% ipython --no-banner

In [1]: import numpy as np

In [2]: from numpy import linalg as LA

In [3]: np.set_printoptions(precision=1, suppress=True, linewidth=140, floatmode="fixed")

In [4]: M = np.load("a.npy")

In [5]: print(M)
[[ 23 -14   0]
 [-14  23 -12]
 [  0 -12  18]]

In [6]: # symmetric, so the eigenvalues are real

In [7]: out = np.array([[3, 1, 2], [3, 2, 3], [2, 3, 1]])

In [8]: print(np.einsum("ik,kj->ji", M, out))
[[ 27   3   0]
 [ -5  -4  30]
 [  4  29 -18]]

In [9]: print(LA.matrix_rank(M @ out))
3

In [10]: print(np.einsum("ij->j", M))
[ 9 -3  6]

In [11]: print(np.einsum("ij,ij->i", M, M))
[725 869 468]

In [12]: print(np.vstack([M, out.T]).shape)
(6, 3)

In [13]: def softmax(z):
    ...:     e = np.exp(z - z.max(axis=-1, keepdims=True))
    ...:     return e / e.sum(axis=-1, keepdims=True)
    ...: 

In [14]: print(np.round(softmax(M[0] + -2), 1) + 0)
[1.0 0.0 0.0]

In [15]: print(np.round(softmax(M[0]), 1) + 0)
[1.0 0.0 0.0]

In [16]: print(np.round(softmax(10 * M[0]), 1) + 0)
[1.0 0.0 0.0]

In [17]: S = M @ M.T / np.sqrt(3)

In [18]: print(np.round(softmax(S + np.triu(np.full(S.shape, -np.inf), 1)), 1) + 0)
[[1.0 0.0 0.0]
 [0.0 1.0 0.0]
 [0.0 0.0 1.0]]

In [19]: print(np.round(softmax(S), 1) + 0)
[[1.0 0.0 0.0]
 [0.0 1.0 0.0]
 [0.0 0.0 1.0]]

In [20]: print(softmax(S).round(6).argmax(axis=1))
[0 1 2]
